$ ipython --no-banner

In [1]: import numpy as np

In [2]: import numpy.linalg as la

In [3]: np.set_printoptions(suppress=True, linewidth=160)

In [4]: def rnd(a):
   ...:     return np.round(a, 3) + 0
   ...: 

In [5]: data = np.loadtxt("x.csv", delimiter=",")

In [6]: print(rnd(data))
[[  5.811   5.627  -6.84    0.474   0.136   0.248  -0.905   6.523  -3.79 ]
 [  2.87    2.444  -7.263  -1.541  -0.952  -7.406  -7.391   0.209  -8.513]
 [ -1.913  -2.792  -8.596  -5.492  -4.072 -11.042  -9.743  -0.558  -6.662]
 [ -0.235   2.879  -8.045  -2.106   1.023  -7.643  -8.627  -1.124 -10.063]
 [  4.054   3.975  -7.288  -0.8    -0.655  -5.353  -6.129   1.73   -7.757]
 [  5.078   0.998  -4.305   0.695   1.311  -4.611  -0.915   2.234  -5.765]
 [  2.028  -0.803  -4.669  -0.57    1.831  -4.799  -0.566   2.236  -4.862]
 [  2.075   3.696  -7.892  -1.544  -0.163  -5.436  -6.677   1.471  -7.877]
 [  5.92    2.845  -4.296   1.627   2.334  -0.758   2.024   5.114  -3.809]
 [  2.968  -2.571  -4.641  -1.426  -0.821 -10.625  -5.48   -1.822  -8.036]
 [  3.099   0.295  -4.751  -0.104   1.694  -6.058  -2.456   0.771  -6.876]
 [  1.865   2.233  -6.193  -0.576   1.983  -4.461  -3.271   1.739  -6.878]
 [  0.764   0.808  -6.787  -1.882   0.471  -7.732  -6.423  -0.42   -8.324]
 [  1.246   2.994  -6.474  -0.477   2.799   2.856   3.384   8.458  -0.54 ]
 [  0.703  -0.093  -6.901  -2.447  -0.597  -5.221  -3.576   2.851  -4.603]
 [ -2.716   0.613  -8.752  -3.945  -0.174 -13.022 -13.58   -5.338 -13.145]
 [  3.342   2.019  -5.367   0.142   1.942  -4.549  -2.426   1.725  -6.785]
 [  6.043   0.193  -2.777   1.819   2.596  -2.98    2.647   3.424  -4.172]
 [  2.991   1.926  -4.989   0.474   2.957  -5.641  -3.092   0.149  -8.313]
 [  3.3    -1.825  -4.294  -0.706   0.288  -4.477   0.642   3.586  -3.002]
 [ -1.189   2.272  -8.839  -3.203  -0.217  -5.294  -6.77    1.996  -6.64 ]
 [  1.742   2.125  -7.595  -2.032  -0.806  -5.254  -5.411   2.368  -6.195]
 [  2.267  -1.139  -6.033  -2.102  -1.471 -10.152  -7.115  -1.382  -8.313]
 [  3.17    5.067  -6.491   0.542   2.913  -5.751  -6.275  -0.724 -10.757]
 [  2.138   1.661  -6.892  -1.561  -0.261  -7.375  -6.598   0.09   -8.241]
 [  4.892   3.369  -5.633   0.551   1.21   -3.557  -2.375   2.746  -6.439]
 [  3.095   0.652  -6.771  -1.945  -1.986  -5.856  -4.453   2.725  -5.102]
 [  3.347   2.987  -5.137   0.856   3.366  -4.56   -2.691   0.76   -8.233]
 [  2.652   1.688  -7.035  -1.691  -1.034  -5.014  -4.393   2.83   -5.513]
 [  3.286   1.892  -5.172   0.274   2.262  -2.588  -0.206   3.558  -4.888]]

In [7]: d = la.norm(data[:, None] - data[None], axis=-1)

In [8]: print(rnd(d[:5, :5]))
[[ 0.    13.676 21.235 16.514 10.278]
 [13.676  0.    10.01   4.52   3.616]
 [21.235 10.01   0.     9.869 12.987]
 [16.514  4.52   9.869  0.     7.046]
 [10.278  3.616 12.987  7.046  0.   ]]

In [9]: Ac = data - data.mean(axis=0)

In [10]: Uu, sig, VT = la.svd(Ac, full_matrices=False)

In [11]: print(np.abs(Uu[:, 0]).argmax())
15

In [12]: print(rnd(sig))
[33.772 14.143 13.543  8.119  0.     0.     0.     0.     0.   ]

In [13]: print(rnd((sig ** 2).sum() ** 2 / (sig ** 4).sum()))
1.833

In [14]: print(rnd(VT[0] * np.sign(VT[0, np.abs(VT[0]).argmax()])))
[0.242 0.097 0.152 0.2   0.158 0.487 0.59  0.383 0.335]

In [15]: print(np.searchsorted(np.cumsum(sig ** 2) / (sig ** 2).sum(), 0.9) + 1)
3

In [16]: print(rnd(Ac.mean(axis=0)))
[0. 0. 0. 0. 0. 0. 0. 0. 0.]

In [17]: W = np.array([[1, 1, 2, 0, 2, 0],
    ...:     [1, 2, 2, 0, 2, 0],
    ...:     [2, 1, 1, 1, 0, 1],
    ...:     [2, 0, 1, 1, 0, 2],
    ...:     [1, 2, 2, 0, 1, 1],
    ...:     [1, 0, 0, 2, 2, 2],
    ...:     [1, 0, 1, 2, 1, 0],
    ...:     [2, 2, 2, 0, 0, 0],
    ...:     [2, 2, 0, 1, 1, 1]])

In [18]: c = np.array([1, 0, 3, 3, 0, 3])

In [19]: H = np.maximum(data @ W + c, 0)

In [20]: print(la.matrix_rank(H))
5

In [21]: C = np.array([[2, -1], [-1, 3], [-3, 3], [2, -1], [1, -1], [0, 0]])

In [22]: print(W @ C)
[[-3  6]
 [-4  9]
 [ 2  3]
 [ 3  0]
 [-5 10]
 [ 8 -5]
 [ 4 -1]
 [-4 10]
 [ 5  2]]

In [23]: print((H @ C).round(6).argmax(axis=1))
[1 0 0 0 1 1 1 1 1 0 1 1 0 1 0 0 1 1 1 1 0 0 0 1 0 1 0 1 1 1]
